% ipython --no-banner

In [1]: import numpy as np

In [2]: from numpy import linalg as LA

In [3]: np.set_printoptions(precision=2, suppress=True, linewidth=140)

In [4]: def rd(a):
   ...:     return np.round(a, 2) + 0
   ...: 

In [5]: J = np.load("test10.npy")

In [6]: J
Out[6]: 
array([[ 1, -2, -3],
       [ 1,  1, -2],
       [ 0, -2,  2],
       [ 1, -2, -3]])

In [7]: # row 3 repeats row 0

In [8]: O, vecs = LA.qr(J[:, :2])[0], LA.qr(J[:, 2:])[0]

In [9]: sig = LA.svd(O.T @ vecs, compute_uv=False)

In [10]: rd(LA.norm(O @ O.T - vecs @ vecs.T, 2))
Out[10]: np.float64(1.0)

In [11]: Y = np.c_[J[:, :2] @ np.array([[-3, -2], [0, 6]]), np.array([-2, 2, 0, -2])]

In [12]: Y
Out[12]: 
array([[ -3, -14,  -2],
       [ -3,   4,   2],
       [  0, -12,   0],
       [ -3, -14,  -2]])

In [13]: rd(LA.norm(Y - J @ LA.lstsq(J, Y)[0], axis=0))
Out[13]: array([0., 0., 0.])

In [14]: LA.matrix_rank(Y)
Out[14]: np.int64(3)

In [15]: Y = J / np.sqrt((J ** 2).mean(axis=1, keepdims=True))

In [16]: LA.matrix_rank(J - J.mean(axis=1, keepdims=True))
Out[16]: np.int64(2)

In [17]: rd(J - J.mean(axis=1, keepdims=True))
Out[17]: 
array([[ 2.33, -0.67, -1.67],
       [ 1.  ,  1.  , -2.  ],
       [ 0.  , -2.  ,  2.  ],
       [ 2.33, -0.67, -1.67]])

In [18]: K = np.load("out19.npy")

In [19]: K
Out[19]: 
array([[ -0.4,   0. ,  -2. ],
       [  2.3,  -0.5,  -0.6],
       [  0.6,  -0.4,  -1. ],
       [  0.5,   0.5,  -0.1],
       [ -1.1,   0.1,   1.5],
       [  0.1,  -0.1,   0.4],
       [  0.2,   1.7,   1.3],
       [  0.7,   0.9,   0.7],
       [ 36. , -12. ,  -2. ],
       [ -1.8,  -1.5,  -0.1],
       [ -1.2,  -0.2,  -0.7],
       [  1.1,  -0.6,  -0.2]])

In [20]: # row 8 dominates

In [21]: Xc = (K - K.mean(axis=0)) / K.std(axis=0)

In [22]: np.argwhere(np.abs(Xc) > 2)
Out[22]: 
array([[8, 0],
       [8, 1]])

In [23]: b = LA.lstsq(np.delete(Xc, 1, axis=1), Xc[:, 1])[0]

In [24]: np.abs(b).argmax()
Out[24]: np.int64(0)

In [25]: left, sig, vt = LA.svd(K)

In [26]: np.argmax(sig[:-1] / (sig[1:] + 1e-6)) + 1
Out[26]: np.int64(1)

In [27]: rd(sig)
Out[27]: array([38.16,  3.63,  2.43])

In [28]: Y = left[:, :1] @ np.diag(sig[:1]) @ vt[:1]

In [29]: LA.matrix_rank(Y)
Out[29]: np.int64(1)

In [30]: rd(np.abs(K - Y).max())
Out[30]: np.float64(2.01)

In [31]: LA.matrix_rank(K, rtol=0.05)
Out[31]: np.int64(3)

In [32]: cov = np.cov(K, rowvar=False)

In [33]: np.argsort(-K.std(axis=0).round(6), kind="stable")
Out[33]: array([0, 1, 2])

In [34]: rd(np.polyfit(K[:, 0], K[:, 1], 1))
Out[34]: array([-0.33,  0.  ])

In [35]: rd(LA.eigvalsh(cov)[::-1])
Out[35]: array([120.84,   1.2 ,   0.53])

In [36]: dist = LA.norm(K[:, None] - K[None], axis=-1)

In [37]: LA.matrix_rank(dist ** 2)
Out[37]: np.int64(5)

In [38]: (dist + 1e9 * np.eye(12)).round(6).argmin(axis=1)
Out[38]: array([ 2, 11, 11,  5,  5,  3,  7,  3,  1, 10,  0,  2])

In [39]: np.flatnonzero(dist[7] < dist.mean() / 2)
Out[39]: array([ 0,  1,  2,  3,  4,  5,  6,  7,  9, 10, 11])

In [40]: rd(dist[7])
Out[40]: array([ 3.05,  2.49,  2.14,  0.92,  2.13,  1.2 ,  1.12,  0.  , 37.68,  3.56,  2.6 ,  1.79])

In [41]: dist.shape
Out[41]: (12, 12)

In [42]: W = np.array([[9, 4, 6, 0], [8, 5, 2, 5], [1, 4, 5, 6]])

In [43]: b = np.array([-2, 1, 2, 1])

In [44]: act = np.maximum(K @ W + b, 0)

In [45]: LA.matrix_rank(act)
Out[45]: np.int64(4)

In [46]: cent = np.array([[0, 0], [2, 2], [2, 0], [2, 3]])

In [47]: rd(act @ cent)
Out[47]: 
array([[  0. ,   0. ],
       [ 34.2,  10.6],
       [  0. ,   0. ],
       [ 27. ,  18.9],
       [ 33.4,  37.7],
       [ 19.6,  13.7],
       [ 91.8,  82.9],
       [ 64.6,  51.3],
       [522. , 154. ],
       [  0. ,   0. ],
       [  0. ,   0. ],
       [ 16. ,   3.2]])

In [48]: W @ cent
Out[48]: 
array([[20,  8],
       [24, 25],
       [30, 26]])
